$ ipython --no-banner

In [1]: import numpy as np

In [2]: np.set_printoptions(suppress=True, linewidth=120)

In [3]: tidy = lambda a: np.round(a, 3) + 0

In [4]: data = np.loadtxt("mat.csv", delimiter=",")

In [5]: data
Out[5]: 
array([[ 0.,  4.,  0., -3., -2., -4., -4.,  3.],
       [-4.,  0.,  1.,  8., -1.,  4.,  4., -6.],
       [ 0., -1.,  0., -6.,  1., -2.,  3.,  1.],
       [ 3., -8.,  6.,  0.,  2., -1., -3.,  5.],
       [ 2.,  1., -1., -2.,  0., -1., -3.,  3.],
       [ 4., -4.,  2.,  1.,  1.,  0., -3., -3.],
       [ 4., -4., -3.,  3.,  3.,  3.,  0., -1.],
       [-3.,  6., -1., -5., -3.,  3.,  1.,  0.]])

In [6]: # skew, so no eigenvalue has a real part

In [7]: np.linalg.cond(data) > 100
Out[7]: np.True_

In [8]: [round(float(x), 3) for x in np.linalg.svd(data, compute_uv=False)[:3]]
Out[8]: [16.064, 16.064, 7.309]

In [9]: np.argsort(-np.linalg.norm(data, axis=0).round(6), kind="stable")[:3]
Out[9]: array([1, 3, 7])

In [10]: tidy(np.abs(np.linalg.svd(data)[2][-1]))
Out[10]: array([0.386, 0.555, 0.448, 0.105, 0.524, 0.042, 0.229, 0.051])

In [11]: round(np.log10(np.linalg.cond(data)))
Out[11]: 2

In [12]: r0 = np.array([2, 0, 0, 3, 3, -3, 2, 0, -2, -3]) + 0.5

In [13]: F = np.outer(r0, r0) / (r0 @ r0)

In [14]: tidy(F)
Out[14]: 
array([[ 0.119,  0.024,  0.024,  0.167,  0.167, -0.119,  0.119,  0.024, -0.071, -0.119],
       [ 0.024,  0.005,  0.005,  0.033,  0.033, -0.024,  0.024,  0.005, -0.014, -0.024],
       [ 0.024,  0.005,  0.005,  0.033,  0.033, -0.024,  0.024,  0.005, -0.014, -0.024],
       [ 0.167,  0.033,  0.033,  0.233,  0.233, -0.167,  0.167,  0.033, -0.1  , -0.167],
       [ 0.167,  0.033,  0.033,  0.233,  0.233, -0.167,  0.167,  0.033, -0.1  , -0.167],
       [-0.119, -0.024, -0.024, -0.167, -0.167,  0.119, -0.119, -0.024,  0.071,  0.119],
       [ 0.119,  0.024,  0.024,  0.167,  0.167, -0.119,  0.119,  0.024, -0.071, -0.119],
       [ 0.024,  0.005,  0.005,  0.033,  0.033, -0.024,  0.024,  0.005, -0.014, -0.024],
       [-0.071, -0.014, -0.014, -0.1  , -0.1  ,  0.071, -0.071, -0.014,  0.043,  0.071],
       [-0.119, -0.024, -0.024, -0.167, -0.167,  0.119, -0.119, -0.024,  0.071,  0.119]])

In [15]: # projection: eigenvalues are 0 or 1

In [16]: A2 = F / np.linalg.norm(F, axis=1, keepdims=True)

In [17]: C2 = A2 @ A2.T

In [18]: (C2 - 2 * np.eye(10)).round(6).argmax(axis=1)
Out[18]: array([1, 0, 0, 0, 0, 8, 0, 0, 5, 5])

In [19]: tidy(C2[7])
Out[19]: array([ 1.,  1.,  1.,  1.,  1., -1.,  1.,  1., -1., -1.])

In [20]: A2 = np.linalg.inv(data)

In [21]: tidy(np.linalg.det(data) * A2)
Out[21]: 
array([[     0.,  11448.,   8856.,    216.,  21384.,   2160.,  -1080.,  -1080.],
       [-11448.,      0.,   -936.,  -2880.,  14904.,   1296.,  -8856.,  -3024.],
       [ -8856.,    936.,      0.,  -1656.,  12528.,   1440.,  -7200.,  -2232.],
       [  -216.,   2880.,   1656.,      0.,   5400.,    144.,   -504.,   -720.],
       [-21384., -14904., -12528.,  -5400.,      0.,      0., -14256.,  -4536.],
       [ -2160.,  -1296.,  -1440.,   -144.,      0.,      0.,   -864.,    432.],
       [  1080.,   8856.,   7200.,    504.,  14256.,    864.,      0.,   -648.],
       [  1080.,   3024.,   2232.,    720.,   4536.,   -432.,    648.,      0.]])

In [22]: tidy(data @ A2)
Out[22]: 
array([[1., 0., 0., 0., 0., 0., 0., 0.],
       [0., 1., 0., 0., 0., 0., 0., 0.],
       [0., 0., 1., 0., 0., 0., 0., 0.],
       [0., 0., 0., 1., 0., 0., 0., 0.],
       [0., 0., 0., 0., 1., 0., 0., 0.],
       [0., 0., 0., 0., 0., 1., 0., 0.],
       [0., 0., 0., 0., 0., 0., 1., 0.],
       [0., 0., 0., 0., 0., 0., 0., 1.]])

In [23]: (np.abs(A2) > 1e-9).astype(int)
Out[23]: 
array([[0, 1, 1, 1, 1, 1, 1, 1],
       [1, 0, 1, 1, 1, 1, 1, 1],
       [1, 1, 0, 1, 1, 1, 1, 1],
       [1, 1, 1, 0, 1, 1, 1, 1],
       [1, 1, 1, 1, 0, 0, 1, 1],
       [1, 1, 1, 1, 0, 0, 1, 1],
       [1, 1, 1, 1, 1, 1, 0, 1],
       [1, 1, 1, 1, 1, 1, 1, 0]])

In [24]: tidy(np.linalg.inv(A2))
Out[24]: 
array([[ 0.,  4.,  0., -3., -2., -4., -4.,  3.],
       [-4.,  0.,  1.,  8., -1.,  4.,  4., -6.],
       [ 0., -1.,  0., -6.,  1., -2.,  3.,  1.],
       [ 3., -8.,  6.,  0.,  2., -1., -3.,  5.],
       [ 2.,  1., -1., -2.,  0., -1., -3.,  3.],
       [ 4., -4.,  2.,  1.,  1.,  0., -3., -3.],
       [ 4., -4., -3.,  3.,  3.,  3.,  0., -1.],
       [-3.,  6., -1., -5., -3.,  3.,  1.,  0.]])

In [25]: tidy(np.linalg.det(data) * np.linalg.det(A2))
Out[25]: np.float64(1.0)

In [26]: evals, evecs = np.linalg.eigh(F)

In [27]: vec = np.array([0, 2, 1, 3, 3, 2, 2, 1, 0, 0])

In [28]: tidy(vec @ F @ vec / (vec @ vec)), tidy(evals[0]), evals[-1]
Out[28]: (np.float64(0.315), np.float64(0.0), np.float64(1.0))

In [29]: tidy(vec @ F @ vec)
Out[29]: np.float64(10.076)

In [30]: tidy(np.abs(F).sum(axis=1).max()), np.abs(evals).max()
Out[30]: (np.float64(1.333), np.float64(1.0))

In [31]: m1 = np.loadtxt("data.csv", delimiter=",")

In [32]: tidy(m1)
Out[32]: 
array([[ 0.81 , -0.128, -0.216,  0.012, -0.051,  0.076,  0.023, -0.053, -0.084, -0.058, -0.216, -0.149],
       [-0.128,  0.754, -0.013, -0.074, -0.129,  0.275,  0.085, -0.166,  0.108, -0.034, -0.099, -0.117],
       [-0.216, -0.013,  0.597,  0.202, -0.066, -0.088,  0.03 ,  0.058, -0.241, -0.157, -0.166, -0.162],
       [ 0.012, -0.074,  0.202,  0.613,  0.179,  0.03 ,  0.021,  0.016,  0.196,  0.22 , -0.256, -0.07 ],
       [-0.051, -0.129, -0.066,  0.179,  0.287,  0.025, -0.042,  0.064,  0.264, -0.165, -0.077,  0.198],
       [ 0.076,  0.275, -0.088,  0.03 ,  0.025,  0.536, -0.017,  0.378, -0.024,  0.035, -0.095,  0.063],
       [ 0.023,  0.085,  0.03 ,  0.021, -0.042, -0.017,  0.482, -0.185, -0.197,  0.108, -0.188,  0.344],
       [-0.053, -0.166,  0.058,  0.016,  0.064,  0.378, -0.185,  0.591, -0.142,  0.005,  0.058,  0.053],
       [-0.084,  0.108, -0.241,  0.196,  0.264, -0.024, -0.197, -0.142,  0.548, -0.05 ,  0.016, -0.016],
       [-0.058, -0.034, -0.157,  0.22 , -0.165,  0.035,  0.108,  0.005, -0.05 ,  0.829,  0.136, -0.055],
       [-0.216, -0.099, -0.166, -0.256, -0.077, -0.095, -0.188,  0.058,  0.016,  0.136,  0.339, -0.045],
       [-0.149, -0.117, -0.162, -0.07 ,  0.198,  0.063,  0.344,  0.053, -0.016, -0.055, -0.045,  0.615]])

In [33]: # projection: eigenvalues are 0 or 1

In [34]: U, s, VT = np.linalg.svd(m1)

In [35]: tidy(s)
Out[35]: array([1., 1., 1., 1., 1., 1., 1., 0., 0., 0., 0., 0.])

In [36]: A2 = U[:, :7] @ np.diag(s[:7]) @ VT[:7]

In [37]: tidy(np.linalg.norm(m1 - A2, 2)), tidy(s[7])
Out[37]: (np.float64(0.0), np.float64(0.0))

In [38]: tidy(A2)
Out[38]: 
array([[ 0.81 , -0.128, -0.216,  0.012, -0.051,  0.076,  0.023, -0.053, -0.084, -0.058, -0.216, -0.149],
       [-0.128,  0.754, -0.013, -0.074, -0.129,  0.275,  0.085, -0.166,  0.108, -0.034, -0.099, -0.117],
       [-0.216, -0.013,  0.597,  0.202, -0.066, -0.088,  0.03 ,  0.058, -0.241, -0.157, -0.166, -0.162],
       [ 0.012, -0.074,  0.202,  0.613,  0.179,  0.03 ,  0.021,  0.016,  0.196,  0.22 , -0.256, -0.07 ],
       [-0.051, -0.129, -0.066,  0.179,  0.287,  0.025, -0.042,  0.064,  0.264, -0.165, -0.077,  0.198],
       [ 0.076,  0.275, -0.088,  0.03 ,  0.025,  0.536, -0.017,  0.378, -0.024,  0.035, -0.095,  0.063],
       [ 0.023,  0.085,  0.03 ,  0.021, -0.042, -0.017,  0.482, -0.185, -0.197,  0.108, -0.188,  0.344],
       [-0.053, -0.166,  0.058,  0.016,  0.064,  0.378, -0.185,  0.591, -0.142,  0.005,  0.058,  0.053],
       [-0.084,  0.108, -0.241,  0.196,  0.264, -0.024, -0.197, -0.142,  0.548, -0.05 ,  0.016, -0.016],
       [-0.058, -0.034, -0.157,  0.22 , -0.165,  0.035,  0.108,  0.005, -0.05 ,  0.829,  0.136, -0.055],
       [-0.216, -0.099, -0.166, -0.256, -0.077, -0.095, -0.188,  0.058,  0.016,  0.136,  0.339, -0.045],
       [-0.149, -0.117, -0.162, -0.07 ,  0.198,  0.063,  0.344,  0.053, -0.016, -0.055, -0.045,  0.615]])

In [39]: tidy(np.linalg.norm(m1 - A2) / np.linalg.norm(m1))
Out[39]: np.float64(0.0)

In [40]: rank = np.linalg.matrix_rank(m1)

In [41]: rank
Out[41]: np.int64(7)

In [42]: N = np.linalg.svd(m1)[2][rank:].T

In [43]: np.linalg.matrix_rank(m1.T @ m1), np.linalg.matrix_rank(m1 @ m1.T)
Out[43]: (np.int64(7), np.int64(7))

In [44]: np.allclose(m1 @ N, 0)
Out[44]: True

In [45]: tidy(N @ N.T)
Out[45]: 
array([[ 0.19 ,  0.128,  0.216, -0.012,  0.051, -0.076, -0.023,  0.053,  0.084,  0.058,  0.216,  0.149],
       [ 0.128,  0.246,  0.013,  0.074,  0.129, -0.275, -0.085,  0.166, -0.108,  0.034,  0.099,  0.117],
       [ 0.216,  0.013,  0.403, -0.202,  0.066,  0.088, -0.03 , -0.058,  0.241,  0.157,  0.166,  0.162],
       [-0.012,  0.074, -0.202,  0.387, -0.179, -0.03 , -0.021, -0.016, -0.196, -0.22 ,  0.256,  0.07 ],
       [ 0.051,  0.129,  0.066, -0.179,  0.713, -0.025,  0.042, -0.064, -0.264,  0.165,  0.077, -0.198],
       [-0.076, -0.275,  0.088, -0.03 , -0.025,  0.464,  0.017, -0.378,  0.024, -0.035,  0.095, -0.063],
       [-0.023, -0.085, -0.03 , -0.021,  0.042,  0.017,  0.518,  0.185,  0.197, -0.108,  0.188, -0.344],
       [ 0.053,  0.166, -0.058, -0.016, -0.064, -0.378,  0.185,  0.409,  0.142, -0.005, -0.058, -0.053],
       [ 0.084, -0.108,  0.241, -0.196, -0.264,  0.024,  0.197,  0.142,  0.452,  0.05 , -0.016,  0.016],
       [ 0.058,  0.034,  0.157, -0.22 ,  0.165, -0.035, -0.108, -0.005,  0.05 ,  0.171, -0.136,  0.055],
       [ 0.216,  0.099,  0.166,  0.256,  0.077,  0.095,  0.188, -0.058, -0.016, -0.136,  0.661,  0.045],
       [ 0.149,  0.117,  0.162,  0.07 , -0.198, -0.063, -0.344, -0.053,  0.016,  0.055,  0.045,  0.385]])

In [46]: [int(np.linalg.matrix_rank(m1[:, :j + 1])) for j in range(12)]
Out[46]: [1, 2, 3, 4, 5, 6, 7, 7, 7, 7, 7, 7]

In [47]: N.shape
Out[47]: (12, 5)

In [48]: tidy(m1.ravel(order="F"))
Out[48]: 
array([ 0.81 , -0.128, -0.216,  0.012, -0.051,  0.076,  0.023, -0.053, -0.084, -0.058, -0.216, -0.149, -0.128,  0.754,
       -0.013, -0.074, -0.129,  0.275,  0.085, -0.166,  0.108, -0.034, -0.099, -0.117, -0.216, -0.013,  0.597,  0.202,
       -0.066, -0.088,  0.03 ,  0.058, -0.241, -0.157, -0.166, -0.162,  0.012, -0.074,  0.202,  0.613,  0.179,  0.03 ,
        0.021,  0.016,  0.196,  0.22 , -0.256, -0.07 , -0.051, -0.129, -0.066,  0.179,  0.287,  0.025, -0.042,  0.064,
        0.264, -0.165, -0.077,  0.198,  0.076,  0.275, -0.088,  0.03 ,  0.025,  0.536, -0.017,  0.378, -0.024,  0.035,
       -0.095,  0.063,  0.023,  0.085,  0.03 ,  0.021, -0.042, -0.017,  0.482, -0.185, -0.197,  0.108, -0.188,  0.344,
       -0.053, -0.166,  0.058,  0.016,  0.064,  0.378, -0.185,  0.591, -0.142,  0.005,  0.058,  0.053, -0.084,  0.108,
       -0.241,  0.196,  0.264, -0.024, -0.197, -0.142,  0.548, -0.05 ,  0.016, -0.016, -0.058, -0.034, -0.157,  0.22 ,
       -0.165,  0.035,  0.108,  0.005, -0.05 ,  0.829,  0.136, -0.055, -0.216, -0.099, -0.166, -0.256, -0.077, -0.095,
       -0.188,  0.058,  0.016,  0.136,  0.339, -0.045, -0.149, -0.117, -0.162, -0.07 ,  0.198,  0.063,  0.344,  0.053,
       -0.016, -0.055, -0.045,  0.615])

In [49]: tidy(m1.reshape(2, -1))
Out[49]: 
array([[ 0.81 , -0.128, -0.216,  0.012, -0.051,  0.076,  0.023, -0.053, -0.084, -0.058, -0.216, -0.149, -0.128,
         0.754, -0.013, -0.074, -0.129,  0.275,  0.085, -0.166,  0.108, -0.034, -0.099, -0.117, -0.216, -0.013,
         0.597,  0.202, -0.066, -0.088,  0.03 ,  0.058, -0.241, -0.157, -0.166, -0.162,  0.012, -0.074,  0.202,
         0.613,  0.179,  0.03 ,  0.021,  0.016,  0.196,  0.22 , -0.256, -0.07 , -0.051, -0.129, -0.066,  0.179,
         0.287,  0.025, -0.042,  0.064,  0.264, -0.165, -0.077,  0.198,  0.076,  0.275, -0.088,  0.03 ,  0.025,
         0.536, -0.017,  0.378, -0.024,  0.035, -0.095,  0.063],
       [ 0.023,  0.085,  0.03 ,  0.021, -0.042, -0.017,  0.482, -0.185, -0.197,  0.108, -0.188,  0.344, -0.053,
        -0.166,  0.058,  0.016,  0.064,  0.378, -0.185,  0.591, -0.142,  0.005,  0.058,  0.053, -0.084,  0.108,
        -0.241,  0.196,  0.264, -0.024, -0.197, -0.142,  0.548, -0.05 ,  0.016, -0.016, -0.058, -0.034, -0.157,
         0.22 , -0.165,  0.035,  0.108,  0.005, -0.05 ,  0.829,  0.136, -0.055, -0.216, -0.099, -0.166, -0.256,
        -0.077, -0.095, -0.188,  0.058,  0.016,  0.136,  0.339, -0.045, -0.149, -0.117, -0.162, -0.07 ,  0.198,
         0.063,  0.344,  0.053, -0.016, -0.055, -0.045,  0.615]])

In [50]: tidy(m1.reshape(-1, 2))
Out[50]: 
array([[ 0.81 , -0.128],
       [-0.216,  0.012],
       [-0.051,  0.076],
       [ 0.023, -0.053],
       [-0.084, -0.058],
       [-0.216, -0.149],
       [-0.128,  0.754],
       [-0.013, -0.074],
       [-0.129,  0.275],
       [ 0.085, -0.166],
       [ 0.108, -0.034],
       [-0.099, -0.117],
       [-0.216, -0.013],
       [ 0.597,  0.202],
       [-0.066, -0.088],
       [ 0.03 ,  0.058],
       [-0.241, -0.157],
       [-0.166, -0.162],
       [ 0.012, -0.074],
       [ 0.202,  0.613],
       [ 0.179,  0.03 ],
       [ 0.021,  0.016],
       [ 0.196,  0.22 ],
       [-0.256, -0.07 ],
       [-0.051, -0.129],
       [-0.066,  0.179],
       [ 0.287,  0.025],
       [-0.042,  0.064],
       [ 0.264, -0.165],
       [-0.077,  0.198],
       [ 0.076,  0.275],
       [-0.088,  0.03 ],
       [ 0.025,  0.536],
       [-0.017,  0.378],
       [-0.024,  0.035],
       [-0.095,  0.063],
       [ 0.023,  0.085],
       [ 0.03 ,  0.021],
       [-0.042, -0.017],
       [ 0.482, -0.185],
       [-0.197,  0.108],
       [-0.188,  0.344],
       [-0.053, -0.166],
       [ 0.058,  0.016],
       [ 0.064,  0.378],
       [-0.185,  0.591],
       [-0.142,  0.005],
       [ 0.058,  0.053],
       [-0.084,  0.108],
       [-0.241,  0.196],
       [ 0.264, -0.024],
       [-0.197, -0.142],
       [ 0.548, -0.05 ],
       [ 0.016, -0.016],
       [-0.058, -0.034],
       [-0.157,  0.22 ],
       [-0.165,  0.035],
       [ 0.108,  0.005],
       [-0.05 ,  0.829],
       [ 0.136, -0.055],
       [-0.216, -0.099],
       [-0.166, -0.256],
       [-0.077, -0.095],
       [-0.188,  0.058],
       [ 0.016,  0.136],
       [ 0.339, -0.045],
       [-0.149, -0.117],
       [-0.162, -0.07 ],
       [ 0.198,  0.063],
       [ 0.344,  0.053],
       [-0.016, -0.055],
       [-0.045,  0.615]])

In [51]: T = m1.reshape(12, 2, -1)

In [52]: tidy(T.transpose(1, 0, 2))
Out[52]: 
array([[[ 0.81 , -0.128, -0.216,  0.012, -0.051,  0.076],
        [-0.128,  0.754, -0.013, -0.074, -0.129,  0.275],
        [-0.216, -0.013,  0.597,  0.202, -0.066, -0.088],
        [ 0.012, -0.074,  0.202,  0.613,  0.179,  0.03 ],
        [-0.051, -0.129, -0.066,  0.179,  0.287,  0.025],
        [ 0.076,  0.275, -0.088,  0.03 ,  0.025,  0.536],
        [ 0.023,  0.085,  0.03 ,  0.021, -0.042, -0.017],
        [-0.053, -0.166,  0.058,  0.016,  0.064,  0.378],
        [-0.084,  0.108, -0.241,  0.196,  0.264, -0.024],
        [-0.058, -0.034, -0.157,  0.22 , -0.165,  0.035],
        [-0.216, -0.099, -0.166, -0.256, -0.077, -0.095],
        [-0.149, -0.117, -0.162, -0.07 ,  0.198,  0.063]],

       [[ 0.023, -0.053, -0.084, -0.058, -0.216, -0.149],
        [ 0.085, -0.166,  0.108, -0.034, -0.099, -0.117],
        [ 0.03 ,  0.058, -0.241, -0.157, -0.166, -0.162],
        [ 0.021,  0.016,  0.196,  0.22 , -0.256, -0.07 ],
        [-0.042,  0.064,  0.264, -0.165, -0.077,  0.198],
        [-0.017,  0.378, -0.024,  0.035, -0.095,  0.063],
        [ 0.482, -0.185, -0.197,  0.108, -0.188,  0.344],
        [-0.185,  0.591, -0.142,  0.005,  0.058,  0.053],
        [-0.197, -0.142,  0.548, -0.05 ,  0.016, -0.016],
        [ 0.108,  0.005, -0.05 ,  0.829,  0.136, -0.055],
        [-0.188,  0.058,  0.016,  0.136,  0.339, -0.045],
        [ 0.344,  0.053, -0.016, -0.055, -0.045,  0.615]]])

In [53]: tidy(T[:, 0])
Out[53]: 
array([[ 0.81 , -0.128, -0.216,  0.012, -0.051,  0.076],
       [-0.128,  0.754, -0.013, -0.074, -0.129,  0.275],
       [-0.216, -0.013,  0.597,  0.202, -0.066, -0.088],
       [ 0.012, -0.074,  0.202,  0.613,  0.179,  0.03 ],
       [-0.051, -0.129, -0.066,  0.179,  0.287,  0.025],
       [ 0.076,  0.275, -0.088,  0.03 ,  0.025,  0.536],
       [ 0.023,  0.085,  0.03 ,  0.021, -0.042, -0.017],
       [-0.053, -0.166,  0.058,  0.016,  0.064,  0.378],
       [-0.084,  0.108, -0.241,  0.196,  0.264, -0.024],
       [-0.058, -0.034, -0.157,  0.22 , -0.165,  0.035],
       [-0.216, -0.099, -0.166, -0.256, -0.077, -0.095],
       [-0.149, -0.117, -0.162, -0.07 ,  0.198,  0.063]])
